>>> import numpy as np
>>> from numpy import linalg as LA
>>> np.set_printoptions(precision=2, suppress=True, linewidth=200)
>>> def rd(a):
...     return np.round(a, 2) + 0
... 
>>> feats = np.loadtxt("x.csv", delimiter=",")
>>> feats
array([[ 4.07, -0.92, -2.76],
       [ 3.96, -2.83,  1.16],
       [-2.27, -4.4 ,  0.7 ],
       [ 0.77, -4.24,  2.54],
       [-0.63, -3.5 , -3.51],
       [ 3.31,  0.8 , -3.66],
       [-4.12, -1.39, -2.46],
       [-1.15, -3.27, -3.61],
       [-3.33,  0.71,  3.66],
       [-4.53,  2.04,  0.6 ],
       [ 0.78, -4.61, -1.78],
       [-4.59,  0.15,  1.98],
       [-3.08, -3.94,  0.11],
       [ 0.9 ,  2.62,  4.16],
       [ 3.74,  3.13, -1.08],
       [-4.32, -2.03, -1.48],
       [ 3.14,  1.81,  3.44]])
>>> cen = feats - feats.mean(axis=0)
>>> vecs = LA.svd(cen)[2][:2]
>>> out = cen - cen @ vecs.T @ vecs
>>> rd(np.diag(vecs.T @ vecs))
array([0.94, 0.51, 0.55])
>>> rd(np.cov(cen @ vecs.T, rowvar=False))
array([[11.14,  0.  ],
       [ 0.  ,  9.27]])
>>> LA.norm(out, axis=1).round(6).argmax()
np.int64(3)
>>> rd(out.std(axis=0))
array([0.49, 1.44, 1.38])
>>> cen = feats - feats.mean(axis=0)
>>> left, sv, vt = LA.svd(cen, full_matrices=False)
>>> np.abs(left[:, 0]).argmax()
np.int64(14)
>>> rd(np.abs(vt[-1]))
array([0.24, 0.7 , 0.67])
>>> E = np.array([[-1.5, -1.8, 0.4, -30.0],
...     [-1.3, -0.8, 0.9, -26.0],
...     [0.2, 0.0, 0.6, -18.0],
...     [1.8, -0.6, -1.2, 20.0]])
>>> E
array([[ -1.5,  -1.8,   0.4, -30. ],
       [ -1.3,  -0.8,   0.9, -26. ],
       [  0.2,   0. ,   0.6, -18. ],
       [  1.8,  -0.6,  -1.2,  20. ]])
>>> vec = np.array([-2, -2, -2, 2])
>>> target = E @ vec
>>> rd(target)
array([-54.2, -49.6, -37.6,  40. ])
>>> rd(LA.solve(E, target + E[:, 1]))
array([-2., -1., -2.,  2.])
>>> rd(LA.solve(E.T, E[2]))
array([0., 0., 1., 0.])
>>> rd(LA.solve(E, E[:, 3]))
array([0., 0., 0., 1.])
>>> rd(LA.solve(E, -1 * target))
array([ 2.,  2.,  2., -2.])
>>> rd(LA.norm(E[2], 1)), rd(LA.norm(E[2], np.inf))
(np.float64(18.8), np.float64(18.0))
>>> rd(E[2] @ E[1])
np.float64(468.28)
>>> rd(LA.norm(E, axis=0))
array([ 2.69,  2.06,  1.66, 47.96])
>>> rd(LA.norm(E, 1)), rd(LA.norm(E, np.inf))
(np.float64(94.0), np.float64(33.7))
>>> rd(LA.norm(E, 2))
np.float64(48.05)
>>> rd(LA.norm(E, "nuc"))
np.float64(51.32)
>>> out = np.array([[1, -1]])
>>> mat = np.block([[np.zeros((1, 1)), out], [out.T, np.zeros((2, 2))]])
>>> mat
array([[ 0.,  1., -1.],
       [ 1.,  0.,  0.],
       [-1.,  0.,  0.]])
>>> np.allclose(mat, mat.T)
True
>>> rd(LA.det(mat))
np.float64(0.0)
>>> np.allclose(mat @ mat.T, mat.T @ mat)
True
>>> rd(LA.matrix_power(mat, 4))
array([[ 4.,  0.,  0.],
       [ 0.,  2., -2.],
       [ 0., -2.,  2.]])
>>> (mat - mat.T) / 2
array([[0., 0., 0.],
       [0., 0., 0.],
       [0., 0., 0.]])
>>> mat @ mat
array([[ 2.,  0.,  0.],
       [ 0.,  1., -1.],
       [ 0., -1.,  1.]])
>>> vals, vecs = LA.eigh(mat)
>>> vec = np.array([-1, 2, -1])
>>> rd(vecs * np.maximum(vals, 0) @ vecs.T)
array([[ 0.71,  0.5 , -0.5 ],
       [ 0.5 ,  0.35, -0.35],
       [-0.5 , -0.35,  0.35]])
>>> rd(vecs * np.abs(vals) @ vecs.T)
array([[ 1.41,  0.  ,  0.  ],
       [ 0.  ,  0.71, -0.71],
       [ 0.  , -0.71,  0.71]])
>>> vec @ mat @ vec
np.float64(-6.0)
>>> hat = np.triu(np.array([[-5, 0, -8], [8, -7, 4], [-3, 9, -6]]), 1) + np.eye(3)
>>> out = hat @ mat @ LA.inv(hat)
>>> out
array([[  8.,   1.,  59.],
       [ -3.,   0., -24.],
       [ -1.,   0.,  -8.]])
>>> np.abs(np.diag(LA.qr(mat)[1])) > 1e-9
array([ True,  True, False])
>>> np.unique(mat.round(6), axis=0).shape
(3, 3)
>>> LA.lstsq(mat[:-1].T, mat[-1])[2]
np.int32(2)
>>> rd(mat @ LA.pinv(mat) @ mat)
array([[ 0.,  1., -1.],
       [ 1.,  0.,  0.],
       [-1.,  0.,  0.]])
>>> A = np.load("w.npy")
>>> A
array([[  0,   0,  -6,   2],
       [  0,   0,   2,  -4],
       [-18,   6, -27,   9],
       [  6, -12,   9, -18]])
>>> vals, vecs = LA.eig(A)
>>> rd(A @ vecs[:, 0] - vals[0] * vecs[:, 0])
array([0., 0., 0., 0.])
>>> rd(np.sort(LA.eigvals(A.T)))
array([-36.83, -14.07,   1.63,   4.27])
>>> rd(np.sort(LA.eigvals(A @ A)))
array([   2.65,   18.19,  197.88, 1356.27])
>>> rd(np.prod(vals))
np.float64(3600.0)
>>> A.reshape(-1, 2)
array([[  0,   0],
       [ -6,   2],
       [  0,   0],
       [  2,  -4],
       [-18,   6],
       [-27,   9],
       [  6, -12],
       [  9, -18]])
>>> A.reshape(2, -1)
array([[  0,   0,  -6,   2,   0,   0,   2,  -4],
       [-18,   6, -27,   9,   6, -12,   9, -18]])
>>> blk = A.reshape(4, 2, -1)
>>> blk.transpose(1, 0, 2)
array([[[  0,   0],
        [  0,   0],
        [-18,   6],
        [  6, -12]],

       [[ -6,   2],
        [  2,  -4],
        [-27,   9],
        [  9, -18]]])
>>> blk[:, 0]
array([[  0,   0],
       [  0,   0],
       [-18,   6],
       [  6, -12]])
>>> np.einsum("ihd,jhd->hij", blk, blk).shape
(2, 4, 4)
